$ ipython --no-banner

In [1]: import numpy as np

In [2]: from numpy import linalg as LA

In [3]: np.set_printoptions(precision=2, suppress=True, linewidth=120)

In [4]: m1 = np.loadtxt("arr.csv", delimiter=",")

In [5]: m1
Out[5]: 
array([[ 3.,  3.,  4., -1.,  1.,  0.,  3., -5., -3., -1.],
       [ 0.,  3., -3., -1., -4.,  1., -4.,  2.,  0., -2.],
       [ 0.,  0.,  1., -2.,  3.,  0., -1.,  1., -2., -4.],
       [ 0.,  0.,  0.,  1.,  4.,  1.,  2.,  1.,  0.,  5.],
       [ 0.,  0.,  0.,  0.,  3.,  3.,  5., -2.,  3.,  3.],
       [ 0.,  0.,  0.,  0.,  0., -2., -3., -3., -3., -4.],
       [ 0.,  0.,  0.,  0.,  0.,  0., -1., -1.,  5., -4.],
       [ 0.,  0.,  0.,  0.,  0.,  0.,  0., -1.,  1.,  2.],
       [ 0.,  0.,  0.,  0.,  0.,  0.,  0.,  0., -2.,  4.],
       [ 0.,  0.,  0.,  0.,  0.,  0.,  0.,  0.,  0.,  3.]])

In [6]: # triangular

In [7]: LA.cond(m1) > 100
Out[7]: np.True_

In [8]: LA.matrix_rank(m1, rtol=0.1)
Out[8]: np.int64(8)

In [9]: [round(float(x), 2) for x in LA.svd(m1, compute_uv=False)[:3]]
Out[9]: [13.19, 10.22, 7.99]

In [10]: np.prod(np.diag(m1)), round(float(LA.det(m1)), 2)
Out[10]: (np.float64(324.0), 324.0)

In [11]: x = np.array([2, 1, 2, 0, 2, -2, -2, 2, 0, -2])

In [12]: h1 = np.maximum(m1 @ x, 0)

In [13]: np.maximum(m1 @ (3 * x), 0)
Out[13]: array([15.,  9., 60.,  0.,  0., 36., 24.,  0.,  0.,  0.])

In [14]: np.flatnonzero(h1 > 1e-9)
Out[14]: array([0, 1, 2, 5, 6])

In [15]: h1
Out[15]: array([ 5.,  3., 20.,  0.,  0., 12.,  8.,  0.,  0.,  0.])

In [16]: mat = np.load("w.npy")

In [17]: mat
Out[17]: 
array([[1, 2, 0, 3],
       [0, 2, 2, 2],
       [0, 0, 1, 2],
       [0, 0, 0, 3]])

In [18]: mat @ mat
Out[18]: 
array([[ 1,  6,  4, 16],
       [ 0,  4,  6, 14],
       [ 0,  0,  1,  8],
       [ 0,  0,  0,  9]])

In [19]: np.prod(np.diag(mat)), round(float(LA.det(mat)), 2)
Out[19]: (np.int64(6), 6.0)

In [20]: np.sort(LA.eigvals(mat))
Out[20]: array([1., 1., 2., 3.])

In [21]: x = np.array([-4, 3, 8, 1])

In [22]: y = mat @ x

In [23]: y
Out[23]: array([ 5, 24, 10,  3])

In [24]: LA.solve(mat, mat[:, 1])
Out[24]: array([0., 1., 0., 0.])

In [25]: B = LA.inv(mat)

In [26]: round(float(LA.cond(mat)), 2)
Out[26]: 19.02

In [27]: np.round(LA.det(mat) * LA.det(B), 2)
Out[27]: np.float64(1.0)

In [28]: (np.abs(B) > 1e-9).astype(int)
Out[28]: 
array([[1, 1, 1, 1],
       [0, 1, 1, 1],
       [0, 0, 1, 1],
       [0, 0, 0, 1]])

In [29]: round(float(LA.slogdet(mat)[0]), 2)
Out[29]: 1.0

In [30]: LA.det(mat) * B
Out[30]: 
array([[  6.,  -6.,  12., -10.],
       [  0.,   3.,  -6.,   2.],
       [  0.,   0.,   6.,  -4.],
       [  0.,   0.,   0.,   2.]])

In [31]: np.sort(np.abs(LA.eigvals(mat)))
Out[31]: array([1., 1., 2., 3.])

In [32]: round(float(LA.det(mat)), 2)
Out[32]: 6.0

In [33]: mat @ mat
Out[33]: 
array([[ 1,  6,  4, 16],
       [ 0,  4,  6, 14],
       [ 0,  0,  1,  8],
       [ 0,  0,  0,  9]])

In [34]: np.trace(mat)
Out[34]: np.int64(7)

In [35]: rng = np.random.default_rng(362345)

In [36]: labels = rng.permutation(4)

In [37]: labels
Out[37]: array([3, 2, 1, 0])

In [38]: B = mat[labels][:, labels]

In [39]: np.diag(B)
Out[39]: array([3, 1, 2, 1])

In [40]: round(float(LA.det(B)), 2), round(LA.det(mat[labels]), 2)
Out[40]: (6.0, np.float64(6.0))

In [41]: feats = np.loadtxt("case5.csv", delimiter=",")

In [42]: feats
Out[42]: 
array([[ 3., -2., -3.,  2.],
       [-1.,  5.,  9., -6.],
       [-7., -3., -6., -5.],
       [-1.,  9., -8.,  1.],
       [-7., -3., -6., -5.]])

In [43]: w1 = np.array([[3, 1, -2, 1, 2],
    ...:     [-1, -1, -1, 1, 2],
    ...:     [-2, -1, -1, -2, -1],
    ...:     [1, -3, -2, 3, 0]])

In [44]: beta = np.array([4, 5, 4, 3, 2])

In [45]: act = np.maximum(feats @ w1 + beta, 0)

In [46]: (act > 0).astype(int)
Out[46]: 
array([[1, 1, 0, 1, 1],
       [0, 1, 1, 0, 1],
       [0, 1, 1, 0, 0],
       [1, 0, 1, 1, 1],
       [0, 1, 1, 0, 0]])

In [47]: LA.matrix_rank(act)
Out[47]: np.int64(4)

In [48]: act
Out[48]: 
array([[23.,  7.,  0., 16.,  7.],
       [ 0.,  8.,  4.,  0.,  1.],
       [ 0., 22., 37.,  0.,  0.],
       [ 9.,  0.,  3., 30., 26.],
       [ 0., 22., 37.,  0.,  0.]])

In [49]: C = np.array([[2, 2], [3, 1], [3, 3], [3, 2], [2, 2]])

In [50]: w1 @ C
Out[50]: 
array([[ 10,   7],
       [ -1,   0],
       [-18, -14],
       [ -4,  -1]])

In [51]: Uu, sv, Vt = LA.svd(act)

In [52]: evecs = Vt[:(sv > 1e-8).sum()]

In [53]: x = act[1] + 4 * act[2] + rng.integers(2) * np.eye(5)[1]

In [54]: x
Out[54]: array([  0.,  96., 152.,   0.,   1.])

In [55]: np.allclose(evecs.T @ evecs @ x, x)
Out[55]: True

In [56]: LA.matrix_rank(np.vstack([act, x]))
Out[56]: np.int64(4)

In [57]: round(LA.norm(x - evecs.T @ evecs @ x), 2)
Out[57]: np.float64(0.0)

In [58]: x = np.array([1, -2, 1, 2])

In [59]: y = feats @ x

In [60]: LA.solve(feats.T @ feats, feats.T @ y)
Out[60]: array([ 1., -2.,  1.,  2.])

In [61]: np.round(LA.pinv(feats) @ feats, 2) + 0
Out[61]: 
array([[1., 0., 0., 0.],
       [0., 1., 0., 0.],
       [0., 0., 1., 0.],
       [0., 0., 0., 1.]])

In [62]: y
Out[62]: array([  8., -14., -17., -25., -17.])

In [63]: y = y + 0.1 * rng.normal(size=5)

In [64]: y
Out[64]: array([  8.02, -14.  , -16.86, -25.04, -16.73])

In [65]: beta, *_ = LA.lstsq(feats, y)

In [66]: [round(float(LA.norm(LA.solve(feats.T @ feats + lam * np.eye(4), feats.T @ y))), 2) for lam in (0, 1, 10, 100)]
Out[66]: [3.15, 3.09, 2.87, 1.82]

In [67]: beta
Out[67]: array([ 1.  , -2.01,  0.99,  1.97])

In [68]: round(LA.norm(y - feats @ beta), 2)
Out[68]: np.float64(0.09)

In [69]: beta.round()
Out[69]: array([ 1., -2.,  1.,  2.])

In [70]: blk = np.stack([feats, -3 * feats, feats[::-1]])

In [71]: (blk @ feats.T).shape
Out[71]: (3, 5, 5)

In [72]: blk.sum(axis=0)
Out[72]: 
array([[-13.,   1.,   0.,  -9.],
       [  1.,  -1., -26.,  13.],
       [  7.,   3.,   6.,   5.],
       [  1., -13.,  25.,  -8.],
       [ 17.,   4.,   9.,  12.]])

In [73]: LA.matrix_rank(blk.reshape(3, -1))
Out[73]: np.int64(2)

In [74]: O, Rm = LA.qr(feats)

In [75]: Rm
Out[75]: 
array([[-10.44,  -2.11,  -7.09,  -7.76],
       [  0.  , -11.12,  -0.01,   1.02],
       [  0.  ,   0.  ,  13.26,  -4.75],
       [  0.  ,   0.  ,   0.  ,  -2.68]])

In [76]: O @ Rm
Out[76]: 
array([[ 3., -2., -3.,  2.],
       [-1.,  5.,  9., -6.],
       [-7., -3., -6., -5.],
       [-1.,  9., -8.,  1.],
       [-7., -3., -6., -5.]])

In [77]: O.shape, Rm.shape
Out[77]: ((5, 4), (4, 4))

In [78]: round(float(abs(Rm[0, 0])), 2), round(float(LA.norm(feats[:, 0])), 2)
Out[78]: (10.44, 10.44)

In [79]: np.round(O.T @ O, 2) + 0
Out[79]: 
array([[1., 0., 0., 0.],
       [0., 1., 0., 0.],
       [0., 0., 1., 0.],
       [0., 0., 0., 1.]])

In [80]: np.allclose(Rm.T @ Rm, feats.T @ feats)
Out[80]: True

In [81]: arr = np.load("sample6.npy")

In [82]: arr
Out[82]: 
array([[-0.5, -0.5, -2. ,  0.5, -1.4, -0.1,  0.7, -0.2, -1.6,  0.3, -0.1],
       [-1.3, -0.3, -1.6,  0.6, -1.4,  0.1, -0.6, -1.2, -0.1, -0.4,  0.4],
       [ 1.6,  0.7,  1.7,  0.3,  1.7, -0.3, -0.8,  2.6, -2.3,  0.1, -0.3],
       [ 0.4,  1.2,  1.2,  2.3, -1.7, -0.6,  0. , -0.4,  0.8,  0.7,  1.1],
       [ 3.5, -0.2,  0.5, -0.1, -1. ,  1.6,  0.6,  0.3, -1. , -1.7, -1.4],
       [ 0.4, -1.8,  0.6, -1.7,  0.4,  0.4,  1.8,  0.4, -1.5,  0.7, -0.4],
       [-0.5,  1.4, -0.6, -2.2,  0.9,  1.8, -2.2,  1.1, -2.4, -1.1,  1.1],
       [-0.7,  2.4, -0.8,  1.4, -0.7, -0.5, -0.7, -0.3,  2.3,  1. , -0.7],
       [-0.1,  0.3,  0.5, -0.2,  2.2, -1.1, -0.7, -0.5,  0.5,  0.3,  1.2],
       [ 0.5, -0.6,  0.2, -0.7,  0.4,  0.9, -0.7, -0.2,  0.6, -0.9,  1.5],
       [ 0.2,  0.7,  0.5,  1.7,  0. , -2.2, -0.5,  0.5, -0.5, -0.9, -2.8]])

In [83]: ang = np.radians(36)

In [84]: Rm = np.eye(11)

In [85]: Rm[5, 5] = Rm[1, 1] = np.cos(ang)

In [86]: Rm[5, 1], Rm[1, 5] = -np.sin(ang), np.sin(ang)

In [87]: Rm
Out[87]: 
array([[ 1.  ,  0.  ,  0.  ,  0.  ,  0.  ,  0.  ,  0.  ,  0.  ,  0.  ,  0.  ,  0.  ],
       [ 0.  ,  0.81,  0.  ,  0.  ,  0.  ,  0.59,  0.  ,  0.  ,  0.  ,  0.  ,  0.  ],
       [ 0.  ,  0.  ,  1.  ,  0.  ,  0.  ,  0.  ,  0.  ,  0.  ,  0.  ,  0.  ,  0.  ],
       [ 0.  ,  0.  ,  0.  ,  1.  ,  0.  ,  0.  ,  0.  ,  0.  ,  0.  ,  0.  ,  0.  ],
       [ 0.  ,  0.  ,  0.  ,  0.  ,  1.  ,  0.  ,  0.  ,  0.  ,  0.  ,  0.  ,  0.  ],
       [ 0.  , -0.59,  0.  ,  0.  ,  0.  ,  0.81,  0.  ,  0.  ,  0.  ,  0.  ,  0.  ],
       [ 0.  ,  0.  ,  0.  ,  0.  ,  0.  ,  0.  ,  1.  ,  0.  ,  0.  ,  0.  ,  0.  ],
       [ 0.  ,  0.  ,  0.  ,  0.  ,  0.  ,  0.  ,  0.  ,  1.  ,  0.  ,  0.  ,  0.  ],
       [ 0.  ,  0.  ,  0.  ,  0.  ,  0.  ,  0.  ,  0.  ,  0.  ,  1.  ,  0.  ,  0.  ],
       [ 0.  ,  0.  ,  0.  ,  0.  ,  0.  ,  0.  ,  0.  ,  0.  ,  0.  ,  1.  ,  0.  ],
       [ 0.  ,  0.  ,  0.  ,  0.  ,  0.  ,  0.  ,  0.  ,  0.  ,  0.  ,  0.  ,  1.  ]])

In [88]: B = arr @ Rm.T

In [89]: LA.svd(arr, compute_uv=False), LA.svd(B, compute_uv=False)
Out[89]: 
(array([7.19, 5.81, 5.26, 4.4 , 4.  , 2.96, 2.35, 1.39, 0.99, 0.35, 0.19]),
 array([7.19, 5.81, 5.26, 4.4 , 4.  , 2.96, 2.35, 1.39, 0.99, 0.35, 0.19]))

In [90]: np.allclose(arr @ arr.T, B @ B.T)
Out[90]: True

In [91]: np.abs(B - arr).max(axis=0)
Out[91]: array([0.  , 1.43, 0.  , 0.  , 0.  , 1.32, 0.  , 0.  , 0.  , 0.  , 0.  ])

In [92]: LA.norm(Rm, axis=0)
Out[92]: array([1., 1., 1., 1., 1., 1., 1., 1., 1., 1., 1.])

In [93]: LA.norm(Rm, axis=1)
Out[93]: array([1., 1., 1., 1., 1., 1., 1., 1., 1., 1., 1.])

In [94]: f = np.array([2, 1, 1, 3, 4, 5, 4, 4, 4, 1, 0])

In [95]: B = arr + np.outer(f, np.eye(11)[7])

In [96]: B
Out[96]: 
array([[-0.5, -0.5, -2. ,  0.5, -1.4, -0.1,  0.7,  1.8, -1.6,  0.3, -0.1],
       [-1.3, -0.3, -1.6,  0.6, -1.4,  0.1, -0.6, -0.2, -0.1, -0.4,  0.4],
       [ 1.6,  0.7,  1.7,  0.3,  1.7, -0.3, -0.8,  3.6, -2.3,  0.1, -0.3],
       [ 0.4,  1.2,  1.2,  2.3, -1.7, -0.6,  0. ,  2.6,  0.8,  0.7,  1.1],
       [ 3.5, -0.2,  0.5, -0.1, -1. ,  1.6,  0.6,  4.3, -1. , -1.7, -1.4],
       [ 0.4, -1.8,  0.6, -1.7,  0.4,  0.4,  1.8,  5.4, -1.5,  0.7, -0.4],
       [-0.5,  1.4, -0.6, -2.2,  0.9,  1.8, -2.2,  5.1, -2.4, -1.1,  1.1],
       [-0.7,  2.4, -0.8,  1.4, -0.7, -0.5, -0.7,  3.7,  2.3,  1. , -0.7],
       [-0.1,  0.3,  0.5, -0.2,  2.2, -1.1, -0.7,  3.5,  0.5,  0.3,  1.2],
       [ 0.5, -0.6,  0.2, -0.7,  0.4,  0.9, -0.7,  0.8,  0.6, -0.9,  1.5],
       [ 0.2,  0.7,  0.5,  1.7,  0. , -2.2, -0.5,  0.5, -0.5, -0.9, -2.8]])

In [97]: round(float(LA.det(B) / LA.det(arr)), 2), round(float(1 + LA.solve(arr, f)[7]), 2)
Out[97]: (-1.65, -1.65)

In [98]: data = np.loadtxt("test18.csv", delimiter=",")

In [99]: data
Out[99]: 
array([[-2.3 , -0.1 , -0.3 , -0.5 , -1.  ,  1.  , -1.5 ],
       [-1.2 ,  0.6 ,  0.9 ,  2.1 ,  0.5 ,  1.4 ,  1.  ],
       [-0.9 , -0.2 , -0.7 , -0.4 ,  0.8 ,  0.8 , -0.5 ],
       [-0.8 , -1.2 ,  2.3 ,  0.3 ,  1.3 ,  0.6 , -0.8 ],
       [ 0.7 ,  0.4 ,  1.6 ,  0.7 ,  1.1 , -0.4 ,  0.8 ],
       [-0.7 , -0.7 , -1.5 ,  0.7 ,  0.7 ,  1.  ,  1.  ],
       [-0.4 , -1.1 , -0.1 , -0.6 , -1.9 , -1.  , -0.4 ],
       [ 0.3 , -0.5 , -1.9 ,  0.9 , -0.2 ,  0.3 ,  1.6 ],
       [-0.7 ,  0.4 , -0.7 , -1.  ,  0.7 , -0.7 ,  0.8 ],
       [ 0.5 ,  1.2 ,  1.1 ,  0.  ,  1.3 ,  0.  , -0.7 ],
       [-0.8 ,  1.5 ,  0.5 ,  0.5 , -0.4 ,  1.  , -0.7 ],
       [-2.33, -0.08, -0.3 , -0.52, -0.98,  1.03, -1.53]])

In [100]: B = np.array([[2, 5, -4],
     ...:     [-4, -2, 3],
     ...:     [0, -5, 4],
     ...:     [-1, 4, 4],
     ...:     [2, 2, -1],
     ...:     [-5, 4, 3],
     ...:     [1, -3, 5],
     ...:     [-2, -1, -3],
     ...:     [5, 5, -2],
     ...:     [-1, -1, -2],
     ...:     [-1, 2, 2]])

In [101]: LA.matrix_rank(np.vstack([arr, B.T]))
Out[101]: np.int64(11)

In [102]: np.vstack([arr, B.T]).shape
Out[102]: (14, 11)

In [103]: np.einsum("ij,ij->i", arr, arr)
Out[103]: array([ 9.91,  8.8 , 21.8 , 14.08, 22.41, 13.27, 25.69, 16.95,  8.96,  6.06, 17.91])

In [104]: np.einsum("ij->j", arr)
Out[104]: array([ 3.5,  3.3,  0.2,  1.9, -0.6,  0. , -3.1,  2.1, -5.2, -1.9, -0.4])

In [105]: LA.matrix_rank(arr @ B)
Out[105]: np.int64(3)
